$ python3 -q
>>> import numpy as np
>>> from numpy import linalg as LA
>>> np.set_printoptions(suppress=True, linewidth=100)
>>> W0 = np.loadtxt("run9.csv", delimiter=",")
>>> W0.round(3)
array([[ 0.242, -0.97 ],
       [ 0.97 ,  0.242]])
>>> rng = np.random.default_rng(171546)
>>> labels = rng.permutation(2)
>>> labels
array([0, 1])
>>> Y = W0[labels][:, labels]
>>> np.round(np.diag(Y), 3)
array([0.242, 0.242])
>>> np.round(LA.det(Y), 3), round(LA.det(W0[labels]), 3)
(np.float64(1.0), np.float64(1.0))
>>> Y.round(3)
array([[ 0.242, -0.97 ],
       [ 0.97 ,  0.242]])
>>> def softmax(z):
...     e = np.exp(z - z.max(axis=-1, keepdims=True))
...     return e / e.sum(axis=-1, keepdims=True)
... 
>>> np.round(softmax(W0).sum(axis=1), 3)
array([1., 1.])
>>> scores = W0 @ W0.T / np.sqrt(2)
>>> np.round(softmax(scores), 3)
array([[0.67, 0.33],
       [0.33, 0.67]])
>>> softmax(scores).round(6).argmax(axis=1)
array([0, 1])
>>> J = np.array([[0.6, -0.7, -0.2],
...     [-0.1, -0.7, -1.7],
...     [-0.7, 2.3, -0.1],
...     [1.8, -1.0, 2.2],
...     [-0.2, -0.2, -0.1],
...     [0.4, 1.0, 0.4],
...     [-0.6, 1.3, -0.1],
...     [0.5, 1.0, 0.3],
...     [-0.4, 0.6, -0.3],
...     [0.4, -0.5, -0.7],
...     [1.1, -1.4, 1.1],
...     [0.8, 0.5, 1.0],
...     [-2.3, 0.2, -1.1],
...     [0.7, -1.2, -1.4],
...     [0.0, 0.3, -1.2],
...     [0.1, -0.2, 0.3],
...     [-0.7, -2.2, -0.6],
...     [-0.3, -0.7, 0.1],
...     [-1.7, 0.6, 0.6]])
>>> J[17] *= 5
>>> J
array([[ 0.6, -0.7, -0.2],
       [-0.1, -0.7, -1.7],
       [-0.7,  2.3, -0.1],
       [ 1.8, -1. ,  2.2],
       [-0.2, -0.2, -0.1],
       [ 0.4,  1. ,  0.4],
       [-0.6,  1.3, -0.1],
       [ 0.5,  1. ,  0.3],
       [-0.4,  0.6, -0.3],
       [ 0.4, -0.5, -0.7],
       [ 1.1, -1.4,  1.1],
       [ 0.8,  0.5,  1. ],
       [-2.3,  0.2, -1.1],
       [ 0.7, -1.2, -1.4],
       [ 0. ,  0.3, -1.2],
       [ 0.1, -0.2,  0.3],
       [-0.7, -2.2, -0.6],
       [-1.5, -3.5,  0.5],
       [-1.7,  0.6,  0.6]])
>>> hat = J @ LA.solve(J.T @ J, J.T)
>>> np.round(LA.eigvalsh(hat), 3) + 0
array([0., 0., 0., 0., 0., 0., 0., 0., 0., 0., 0., 0., 0., 0., 0., 0., 1., 1., 1.])
>>> np.allclose(hat @ hat, hat)
True
>>> np.round(hat @ J[:, 0], 3) + 0
array([ 0.6, -0.1, -0.7,  1.8, -0.2,  0.4, -0.6,  0.5, -0.4,  0.4,  1.1,  0.8, -2.3,  0.7,  0. ,
        0.1, -0.7, -1.5, -1.7])
>>> X = np.loadtxt("test8.csv", delimiter=",")
>>> X
array([[ 16.315,  -8.706,  -6.421],
       [ -2.271,   2.133,   6.182],
       [  2.619,  -0.851,  -0.604],
       [-11.316,   6.482,   8.203],
       [  3.924,  -1.929,   7.37 ],
       [  5.008,   4.618,   1.965],
       [  3.355,  -3.312,   7.915],
       [ 16.149,   9.838,   5.699],
       [ -8.122,  -8.043,  13.112],
       [-10.974,  -7.089,  16.288],
       [ -0.723,  -6.117,  -5.662],
       [-14.899,  -2.101,  -8.463],
       [ 11.271,  -0.597, -16.387],
       [  0.211,  -0.679, -16.89 ],
       [ -5.035,  20.917,  -6.016],
       [ -3.31 ,   9.926,  11.065],
       [  4.071,  13.157,   8.936],
       [ -7.105,  13.179,  -3.271],
       [ -4.449,  -2.215,  10.211],
       [ -4.075,   5.969,  -2.979],
       [ -5.83 ,  -9.337, -10.632],
       [  9.719,  -9.444,  -0.749],
       [ -9.552,   9.015,  -1.871],
       [  1.298,   2.323,   5.605],
       [ -0.641,   6.852,  -6.72 ]])
>>> D = LA.norm(X[:, None] - X[None], axis=-1)
>>> np.unravel_index(D.round(6).argmax(), D.shape)
(np.int64(9), np.int64(12))
>>> np.flatnonzero(D[18] < D.mean() / 2)
array([ 1,  4,  6,  8, 18, 23])
>>> D[18].round(6).argsort(kind="stable")[:4]
array([18,  1,  8,  6])
>>> D[:5, :5].round(3)
array([[ 0.   , 24.935, 16.826, 34.756, 19.74 ],
       [24.935,  0.   ,  8.881, 10.238,  7.503],
       [16.826,  8.881,  0.   , 18.042,  8.152],
       [34.756, 10.238, 18.042,  0.   , 17.427],
       [19.74 ,  7.503,  8.152, 17.427,  0.   ]])
